% ipython --no-banner

In [1]: import numpy as np

In [2]: from numpy import linalg as LA

In [3]: np.set_printoptions(precision=2, suppress=True, linewidth=160)

In [4]: rd = lambda a: np.round(a, 2) + 0

In [5]: u = np.array([3, -4, -4, 5, 5, -2, -5, -2, 2]) + 0.5

In [6]: feats = np.outer(u, u) / (u @ u)

In [7]: rd(feats)
Out[7]: 
array([[ 0.1 , -0.1 , -0.1 ,  0.15,  0.15, -0.04, -0.12, -0.04,  0.07],
       [-0.1 ,  0.1 ,  0.1 , -0.15, -0.15,  0.04,  0.12,  0.04, -0.07],
       [-0.1 ,  0.1 ,  0.1 , -0.15, -0.15,  0.04,  0.12,  0.04, -0.07],
       [ 0.15, -0.15, -0.15,  0.24,  0.24, -0.06, -0.19, -0.06,  0.11],
       [ 0.15, -0.15, -0.15,  0.24,  0.24, -0.06, -0.19, -0.06,  0.11],
       [-0.04,  0.04,  0.04, -0.06, -0.06,  0.02,  0.05,  0.02, -0.03],
       [-0.12,  0.12,  0.12, -0.19, -0.19,  0.05,  0.16,  0.05, -0.09],
       [-0.04,  0.04,  0.04, -0.06, -0.06,  0.02,  0.05,  0.02, -0.03],
       [ 0.07, -0.07, -0.07,  0.11,  0.11, -0.03, -0.09, -0.03,  0.05]])

In [8]: # column 2 repeats column 1

In [9]: np.unique(feats.round(6), axis=0).shape
Out[9]: (6, 9)

In [10]: rd(feats @ LA.pinv(feats) @ feats)
Out[10]: 
array([[ 0.1 , -0.1 , -0.1 ,  0.15,  0.15, -0.04, -0.12, -0.04,  0.07],
       [-0.1 ,  0.1 ,  0.1 , -0.15, -0.15,  0.04,  0.12,  0.04, -0.07],
       [-0.1 ,  0.1 ,  0.1 , -0.15, -0.15,  0.04,  0.12,  0.04, -0.07],
       [ 0.15, -0.15, -0.15,  0.24,  0.24, -0.06, -0.19, -0.06,  0.11],
       [ 0.15, -0.15, -0.15,  0.24,  0.24, -0.06, -0.19, -0.06,  0.11],
       [-0.04,  0.04,  0.04, -0.06, -0.06,  0.02,  0.05,  0.02, -0.03],
       [-0.12,  0.12,  0.12, -0.19, -0.19,  0.05,  0.16,  0.05, -0.09],
       [-0.04,  0.04,  0.04, -0.06, -0.06,  0.02,  0.05,  0.02, -0.03],
       [ 0.07, -0.07, -0.07,  0.11,  0.11, -0.03, -0.09, -0.03,  0.05]])

In [11]: LA.lstsq(feats[:-1].T, feats[-1])[2]
Out[11]: np.int32(1)

In [12]: vec = np.array([6, 7, 7, 9, 5, 1, 8, 5, 6])

In [13]: np.trace(feats)
Out[13]: np.float64(1.0)

In [14]: rd(np.eye(9) - feats)
Out[14]: 
array([[ 0.9 ,  0.1 ,  0.1 , -0.15, -0.15,  0.04,  0.12,  0.04, -0.07],
       [ 0.1 ,  0.9 , -0.1 ,  0.15,  0.15, -0.04, -0.12, -0.04,  0.07],
       [ 0.1 , -0.1 ,  0.9 ,  0.15,  0.15, -0.04, -0.12, -0.04,  0.07],
       [-0.15,  0.15,  0.15,  0.76, -0.24,  0.06,  0.19,  0.06, -0.11],
       [-0.15,  0.15,  0.15, -0.24,  0.76,  0.06,  0.19,  0.06, -0.11],
       [ 0.04, -0.04, -0.04,  0.06,  0.06,  0.98, -0.05, -0.02,  0.03],
       [ 0.12, -0.12, -0.12,  0.19,  0.19, -0.05,  0.84, -0.05,  0.09],
       [ 0.04, -0.04, -0.04,  0.06,  0.06, -0.02, -0.05,  0.98,  0.03],
       [-0.07,  0.07,  0.07, -0.11, -0.11,  0.03,  0.09,  0.03,  0.95]])

In [15]: evals, vecs = LA.eigh(feats)

In [16]: rd(LA.eigvalsh(feats @ feats))
Out[16]: array([0., 0., 0., 0., 0., 0., 0., 0., 1.])

In [17]: rd(evals)
Out[17]: array([0., 0., 0., 0., 0., 0., 0., 0., 1.])

In [18]: np.unique(evals.round(6) + 0, return_counts=True)[1]
Out[18]: array([8, 1])

In [19]: np.abs(vecs[:, -1]).round(6).argmax()
Out[19]: np.int64(3)

In [20]: rd(LA.svd(feats, compute_uv=False))
Out[20]: array([1., 0., 0., 0., 0., 0., 0., 0., 0.])

In [21]: rd(evals.sum()), np.trace(feats)
Out[21]: (np.float64(1.0), np.float64(1.0))

In [22]: rd(vecs.T @ vecs)
Out[22]: 
array([[1., 0., 0., 0., 0., 0., 0., 0., 0.],
       [0., 1., 0., 0., 0., 0., 0., 0., 0.],
       [0., 0., 1., 0., 0., 0., 0., 0., 0.],
       [0., 0., 0., 1., 0., 0., 0., 0., 0.],
       [0., 0., 0., 0., 1., 0., 0., 0., 0.],
       [0., 0., 0., 0., 0., 1., 0., 0., 0.],
       [0., 0., 0., 0., 0., 0., 1., 0., 0.],
       [0., 0., 0., 0., 0., 0., 0., 1., 0.],
       [0., 0., 0., 0., 0., 0., 0., 0., 1.]])

In [23]: U, sig, vt = LA.svd(feats)

In [24]: rd(sig)
Out[24]: array([1., 0., 0., 0., 0., 0., 0., 0., 0.])

In [25]: Y = U[:, :1] @ np.diag(sig[:1]) @ vt[:1]

In [26]: LA.matrix_rank(Y)
Out[26]: np.int64(1)

In [27]: K = np.load("data.npy")

In [28]: K
Out[28]: 
array([[ -4,  -8,  -4,   8,  -2,  -4,   8,  -2],
       [  0,   0,   0,   0,   0,   0,   0,   0],
       [ -2,  -4,  -2,   4,  -1,  -2,   4,  -1],
       [ -4,  -8,  -4,   8,  -2,  -4,   8,  -2],
       [ -2,  -4,  -2,   4,  -1,  -2,   4,  -1],
       [-10, -20, -10,  20,  -5, -10,  20,  -5],
       [ -4,  -8,  -4,   8,  -2,  -4,   8,  -2],
       [ -6, -12,  -6,  12,  -3,  -6,  12,  -3]])

In [29]: # rows 0 and 3 are equal

In [30]: np.allclose(K[:-1].T @ LA.lstsq(K[:-1].T, K[-1])[0], K[-1])
Out[30]: True

In [31]: np.abs(np.diag(LA.qr(K)[1])) > 1e-9
Out[31]: array([ True, False, False, False, False, False, False, False])

In [32]: rk = LA.matrix_rank(K)

In [33]: rk
Out[33]: np.int64(1)

In [34]: ns = LA.svd(K)[2][rk:].T

In [35]: [int(LA.matrix_rank(K[:, :j + 1])) for j in range(8)]
Out[35]: [1, 1, 1, 1, 1, 1, 1, 1]

In [36]: rd(ns @ ns.T)
Out[36]: 
array([[ 0.94, -0.13, -0.06,  0.13, -0.03, -0.06,  0.13, -0.03],
       [-0.13,  0.74, -0.13,  0.26, -0.06, -0.13,  0.26, -0.06],
       [-0.06, -0.13,  0.94,  0.13, -0.03, -0.06,  0.13, -0.03],
       [ 0.13,  0.26,  0.13,  0.74,  0.06,  0.13, -0.26,  0.06],
       [-0.03, -0.06, -0.03,  0.06,  0.98, -0.03,  0.06, -0.02],
       [-0.06, -0.13, -0.06,  0.13, -0.03,  0.94,  0.13, -0.03],
       [ 0.13,  0.26,  0.13, -0.26,  0.06,  0.13,  0.74,  0.06],
       [-0.03, -0.06, -0.03,  0.06, -0.02, -0.03,  0.06,  0.98]])

In [37]: LA.matrix_rank(K.T @ K), LA.matrix_rank(K @ K.T)
Out[37]: (np.int64(1), np.int64(1))

In [38]: ns.shape
Out[38]: (8, 7)

In [39]: np.allclose(K @ ns, 0)
Out[39]: True

In [40]: U, sig, vt = LA.svd(K)

In [41]: vecs = vt[:(sig > 1e-8).sum()]

In [42]: rng = np.random.default_rng(864391)

In [43]: vec = K[3] + 4 * K[2] + rng.integers(2) * np.eye(8)[6]

In [44]: vec
Out[44]: array([-12., -24., -12.,  24.,  -6., -12.,  24.,  -6.])

In [45]: rd(np.diag(vecs.T @ vecs))
Out[45]: array([0.06, 0.26, 0.06, 0.26, 0.02, 0.06, 0.26, 0.02])

In [46]: rd(LA.norm(vec - vecs.T @ vecs @ vec))
Out[46]: np.float64(0.0)

In [47]: vec = np.array([3, -1, -3, 1, -1, 2, -2, 1])

In [48]: K @ vec
Out[48]: array([ -8,   0,  -4,  -8,  -4, -20,  -8, -12])

In [49]: K @ np.eye(8)[0]
Out[49]: array([ -4.,   0.,  -2.,  -4.,  -2., -10.,  -4.,  -6.])

In [50]: (K * vec).sum(axis=1)
Out[50]: array([ -8,   0,  -4,  -8,  -4, -20,  -8, -12])

In [51]: LA.norm(K @ vec) <= LA.norm(K, 2) * LA.norm(vec) + 1e-9
Out[51]: np.True_

In [52]: np.einsum("ij,j->i", K, vec)
Out[52]: array([ -8,   0,  -4,  -8,  -4, -20,  -8, -12])
